$ ipython --no-banner

In [1]: import numpy as np

In [2]: np.set_printoptions(precision=3, suppress=True, linewidth=140)

In [3]: W0 = np.loadtxt("out3.csv", delimiter=",")

In [4]: W0
Out[4]: 
array([[-0.401,  2.52 , -1.577],
       [ 1.015, -0.832, -2.698],
       [ 1.669,  2.113, -1.324],
       [-1.037,  2.439, -1.407],
       [-1.345,  2.515, -0.932],
       [ 1.464, -0.368, -2.593],
       [ 0.58 ,  2.697,  1.178],
       [-2.375,  1.757,  0.521],
       [-1.165, -1.177,  2.501],
       [-0.243,  2.603, -1.472],
       [-0.34 , -2.945, -0.46 ],
       [-2.087, -0.045,  2.155],
       [ 0.748, -1.57 , -2.444],
       [-0.064,  1.843,  2.366],
       [-2.525, -1.241,  1.043],
       [ 2.63 ,  1.422, -0.252],
       [ 0.912, -2.008, -2.034]])

In [5]: rng = np.random.default_rng(93822)

In [6]: A2 = W0 + rng.integers(-2, 3, (17, 2)) @ rng.integers(-2, 3, (2, 3))

In [7]: A2
Out[7]: 
array([[-1.401, -3.48 , -4.577],
       [ 0.015, -0.832,  0.302],
       [ 1.669, -1.887, -5.324],
       [-2.037,  0.439, -0.407],
       [-3.345, -5.485, -2.932],
       [ 0.464,  1.632,  2.407],
       [ 1.58 ,  8.697,  4.178],
       [-4.375, -6.243, -1.479],
       [-1.165, -3.177,  0.501],
       [-0.243,  4.603,  0.528],
       [-0.34 , -2.945, -0.46 ],
       [-4.087, -0.045,  8.155],
       [ 2.748,  0.43 , -6.444],
       [ 0.936, -0.157, -2.634],
       [-0.525,  6.759,  3.043],
       [ 3.63 ,  5.422,  0.748],
       [ 2.912, -2.008, -8.034]])

In [8]: np.round(np.linalg.svd(A2 - W0, compute_uv=False), 3) + 0
Out[8]: array([20.04 , 12.345,  0.   ])

In [9]: np.linalg.matrix_rank(A2 - W0, tol=1e-8)
Out[9]: np.int64(2)

In [10]: np.abs(A2 - W0).sum(axis=1)
Out[10]: array([10.,  4.,  8.,  4., 12.,  8., 10., 12.,  4.,  4.,  0.,  8.,  8.,  8., 12.,  6.,  8.])

In [11]: Xc = W0 - W0.mean(axis=0)

In [12]: vecs = np.linalg.svd(Xc)[2][:2]

In [13]: A2 = Xc - Xc @ vecs.T @ vecs

In [14]: np.round(np.cov(Xc @ vecs.T, rowvar=False), 3) + 0
Out[14]: 
array([[4.151, 0.   ],
       [0.   , 3.588]])

In [15]: np.linalg.norm(A2, axis=1).round(6).argmax()
Out[15]: np.int64(15)

In [16]: A2.std(axis=0)
Out[16]: array([0.878, 0.059, 0.633])

In [17]: x0 = np.array([0, 2, 3])

In [18]: h = np.maximum(W0 @ x0, 0)

In [19]: W0 * (h > 1e-9)[:, None]
Out[19]: 
array([[-0.401,  2.52 , -1.577],
       [ 0.   , -0.   , -0.   ],
       [ 1.669,  2.113, -1.324],
       [-1.037,  2.439, -1.407],
       [-1.345,  2.515, -0.932],
       [ 0.   , -0.   , -0.   ],
       [ 0.58 ,  2.697,  1.178],
       [-2.375,  1.757,  0.521],
       [-1.165, -1.177,  2.501],
       [-0.243,  2.603, -1.472],
       [-0.   , -0.   , -0.   ],
       [-2.087, -0.045,  2.155],
       [ 0.   , -0.   , -0.   ],
       [-0.064,  1.843,  2.366],
       [-2.525, -1.241,  1.043],
       [ 2.63 ,  1.422, -0.252],
       [ 0.   , -0.   , -0.   ]])

In [20]: np.tanh(W0 @ x0)
Out[20]: 
array([ 0.3  , -1.   ,  0.249,  0.576,  0.977, -1.   ,  1.   ,  1.   ,  1.   ,  0.658, -1.   ,  1.   , -1.   ,  1.   ,  0.57 ,  0.97 ,
       -1.   ])

In [21]: J = np.loadtxt("run1.csv", delimiter=",")

In [22]: J
Out[22]: 
array([[ -1.45 , -16.015, -17.734],
       [ -2.483,  -8.845,  -9.411],
       [ -9.424,   2.196,  -0.396],
       [ -2.175,   2.977,   5.741],
       [ -5.14 ,   0.113,   0.016],
       [  5.86 ,   0.415,   8.214],
       [  8.846,  -0.636,   9.008],
       [  9.785,  -8.96 ,  -0.839],
       [  1.251,   3.793,   9.206],
       [ -1.648,  -8.249,  -8.065],
       [ -5.433,   7.397,   9.009],
       [  3.632,  -4.473,   0.457],
       [ -0.106,  -0.784,   2.46 ]])

In [23]: Xc = J - J.mean(axis=0)

In [24]: vecs = np.linalg.svd(Xc)[2][:2]

In [25]: A2 = Xc - Xc @ vecs.T @ vecs

In [26]: np.diag(vecs.T @ vecs)
Out[26]: array([0.837, 0.485, 0.677])

In [27]: round(float(np.linalg.norm(A2) / np.linalg.norm(Xc)), 3)
Out[27]: 0.0

In [28]: (Xc @ vecs.T).std(axis=0)
Out[28]: array([9.84, 5.92])

In [29]: np.round(A2.std(axis=0), 3) + 0
Out[29]: array([0., 0., 0.])

In [30]: O, _ = np.linalg.qr(np.array([[-0.1, -2.1, -0.1], [0.2, 0.4, 1.1], [-0.7, -1.9, -0.7]]))

In [31]: ev = np.array([3, 4, 6])

In [32]: A = O @ np.diag(ev) @ O.T

In [33]: A
Out[33]: 
array([[ 3.993, -0.106, -0.172],
       [-0.106,  5.754,  0.802],
       [-0.172,  0.802,  3.254]])

In [34]: ev, vecs = np.linalg.eig(A)

In [35]: np.sort(np.linalg.eigvals(A @ A))
Out[35]: array([ 9., 16., 36.])

In [36]: round(float(np.prod(ev)), 3)
Out[36]: 72.0

In [37]: np.sort(np.linalg.eigvals(A.T))
Out[37]: array([3., 4., 6.])

In [38]: f, r1 = A[2], A[0]

In [39]: np.round(f @ f, 3)
Out[39]: np.float64(11.259)

In [40]: round(f @ r1, 3)
Out[40]: np.float64(-1.331)

In [41]: pr = (f @ r1) / (f @ f) * f

In [42]: np.round(np.linalg.norm(f + r1) ** 2 + np.linalg.norm(f - r1) ** 2, 3)
Out[42]: np.float64(54.482)

In [43]: np.linalg.matrix_rank(np.outer(f, r1))
Out[43]: np.int64(1)

In [44]: r1 - pr
Out[44]: array([ 3.972, -0.011,  0.213])

In [45]: pr
Out[45]: array([ 0.02 , -0.095, -0.385])

In [46]: np.outer(f, r1)
Out[46]: 
array([[-0.687,  0.018,  0.03 ],
       [ 3.202, -0.085, -0.138],
       [12.991, -0.344, -0.56 ]])

In [47]: x0 = np.array([-1, 3, 2])

In [48]: y = A @ x0

In [49]: y
Out[49]: array([-4.654, 18.971,  9.085])

In [50]: np.linalg.solve(A, y)
Out[50]: array([-1.,  3.,  2.])

In [51]: np.round(np.linalg.solve(A.T, A[1]), 3) + 0
Out[51]: array([0., 1., 0.])

In [52]: ev, vecs = np.linalg.eigh(A)

In [53]: x0 = np.array([0, -2, -2])

In [54]: np.round(x0 @ A @ x0 / (x0 @ x0), 3), round(ev[0], 3), round(float(ev[-1]), 3)
Out[54]: (np.float64(5.306), np.float64(3.0), 6.0)

In [55]: np.linalg.eigvalsh(A[1:, 1:])
Out[55]: array([3.019, 5.989])

In [56]: vecs * np.sqrt(ev) @ vecs.T
Out[56]: 
array([[ 1.998, -0.022, -0.044],
       [-0.022,  2.391,  0.191],
       [-0.044,  0.191,  1.793]])

In [57]: vecs * np.maximum(ev, 0) @ vecs.T
Out[57]: 
array([[ 3.993, -0.106, -0.172],
       [-0.106,  5.754,  0.802],
       [-0.172,  0.802,  3.254]])

In [58]: low = np.linalg.cholesky(A)

In [59]: round(np.prod(np.diag(low)) ** 2, 3), round(float(np.linalg.det(A)), 3)
Out[59]: (np.float64(72.0), 72.0)

In [60]: np.diag(low) ** 2
Out[60]: array([3.993, 5.751, 3.136])
